$ python3 -q
>>> import numpy as np
>>> import numpy.linalg as la
>>> np.set_printoptions(precision=4, suppress=True, linewidth=140)
>>> def rnd(a):
...     return np.round(a, 4) + 0
... 
>>> mat = np.vander(np.arange(4) - 2, 4, increasing=True)
>>> mat
array([[ 1, -2,  4, -8],
       [ 1, -1,  1, -1],
       [ 1,  0,  0,  0],
       [ 1,  1,  1,  1]])
>>> f, g = mat[2], mat[1]
>>> f @ g
np.int64(1)
>>> p = (f @ g) / (f @ f) * f
>>> np.outer(f, g)
array([[ 1, -1,  1, -1],
       [ 0,  0,  0,  0],
       [ 0,  0,  0,  0],
       [ 0,  0,  0,  0]])
>>> (g - p) @ f
np.float64(0.0)
>>> rnd(la.norm(f + g) ** 2 + la.norm(f - g) ** 2)
np.float64(10.0)
>>> t3 = np.stack([mat, -1 * mat, mat[::-1]])
>>> (t3 @ mat.T).shape
(3, 4, 4)
>>> rnd(la.norm(t3, axis=(1, 2)))
array([9.6954, 9.6954, 9.6954])
>>> rnd(la.det(t3))
array([12., 12., 12.])
>>> t3.sum(axis=0)
array([[ 1,  1,  1,  1],
       [ 1,  0,  0,  0],
       [ 1, -1,  1, -1],
       [ 1, -2,  4, -8]])
>>> vec = np.array([-1, 1, -2, -1])
>>> mat @ np.eye(4)[1]
array([-2., -1.,  0.,  1.])
>>> np.einsum("ij,j->i", mat, vec)
array([-3, -3, -1, -3])
>>> mat @ (2 * vec)
array([-6, -6, -2, -6])
>>> out = np.array([[0, -3, 1], [3, -2, 1], [0, -2, -2], [0, -3, -2]])
>>> out.T @ mat.T
array([[ -6,  -3,   0,   3],
       [ 17,   0,  -3, -10],
       [  7,   0,   1,  -2]])
>>> np.vstack([mat, out.T]).shape
(7, 4)
>>> mat @ out
array([[ -6,  17,   7],
       [ -3,   0,   0],
       [  0,  -3,   1],
       [  3, -10,  -2]])
>>> la.matrix_rank(mat @ out)
np.int64(3)
>>> np.einsum("ik,kj->ij", mat, out)
array([[ -6,  17,   7],
       [ -3,   0,   0],
       [  0,  -3,   1],
       [  3, -10,  -2]])
>>> out @ mat
Traceback (most recent call last):
  File "<python-input-27>", line 1, in <module>
    out @ mat
    ~~~~^~~~~
ValueError: matmul: Input operand 1 has a mismatch in its core dimension 0, with gufunc signature (n?,k),(k,m?)->(n?,m?) (size 4 is different from 3)
>>> E = np.load("dump.npy")
>>> E
array([[ 1, -1,  1, -1],
       [ 1,  0,  0,  0],
       [ 1,  1,  1,  1],
       [ 1,  2,  4,  8],
       [ 1,  3,  9, 27]])
>>> w1 = np.array([[1, 2, 7, 0, 3, 5],
...     [9, 4, 5, 3, 5, 9],
...     [5, 6, 0, 7, 5, 4],
...     [1, 7, 0, 6, 4, 9]])
>>> b = np.array([-7, 3, -4, 6, -5, 6])
>>> act = np.maximum(E @ w1 + b, 0)
>>> (act > 0).mean(axis=0)
array([0.6, 0.8, 0.8, 1. , 0.6, 0.8])
>>> W2 = np.array([[0, 0], [0, 2], [1, 2], [1, 2], [0, 2], [2, 0]])
>>> (act @ W2).round(6).argmax(axis=1)
array([1, 0, 1, 1, 1])
>>> w1 @ W2
array([[17, 24],
       [26, 34],
       [15, 36],
       [24, 34]])
>>> np.argsort(-la.norm(E, axis=0).round(6), kind="stable")[:3]
array([3, 2, 1])
>>> def softmax(z):
...     e = np.exp(z - z.max(axis=-1, keepdims=True))
...     return e / e.sum(axis=-1, keepdims=True)
... 
>>> rnd(softmax(10 * mat[2]))
array([0.9999, 0.    , 0.    , 0.    ])
>>> rnd(softmax(mat[2]))
array([0.4754, 0.1749, 0.1749, 0.1749])
>>> S = mat @ mat.T / np.sqrt(4)
>>> rnd(softmax(S + np.triu(np.full(S.shape, -np.inf), 1)))
array([[1.    , 0.    , 0.    , 0.    ],
       [0.9959, 0.0041, 0.    , 0.    ],
       [0.3333, 0.3333, 0.3333, 0.    ],
       [0.0081, 0.0988, 0.1629, 0.7302]])
>>> rnd(softmax(S))
array([[1.    , 0.    , 0.    , 0.    ],
       [0.9945, 0.0041, 0.0009, 0.0006],
       [0.25  , 0.25  , 0.25  , 0.25  ],
       [0.0081, 0.0988, 0.1629, 0.7302]])
>>> vec = np.array([0, 3, 0, -3])
>>> rhs = E @ vec
>>> rnd(la.pinv(E) @ E)
array([[1., 0., 0., 0.],
       [0., 1., 0., 0.],
       [0., 0., 1., 0.],
       [0., 0., 0., 1.]])
>>> rng = np.random.default_rng(4529)
>>> rhs = rhs + 0.3 * rng.normal(size=5)
>>> rnd(rhs)
array([ -0.1194,  -0.4505,  -0.1537, -17.6321, -72.4704])
>>> b, *_ = la.lstsq(E, rhs)
>>> rnd(la.norm(rhs - E @ b))
np.float64(0.1412)
>>> b.round()
array([-1.,  3.,  0., -3.])
>>> rnd(b)
array([-0.518 ,  3.1907,  0.4405, -3.1656])
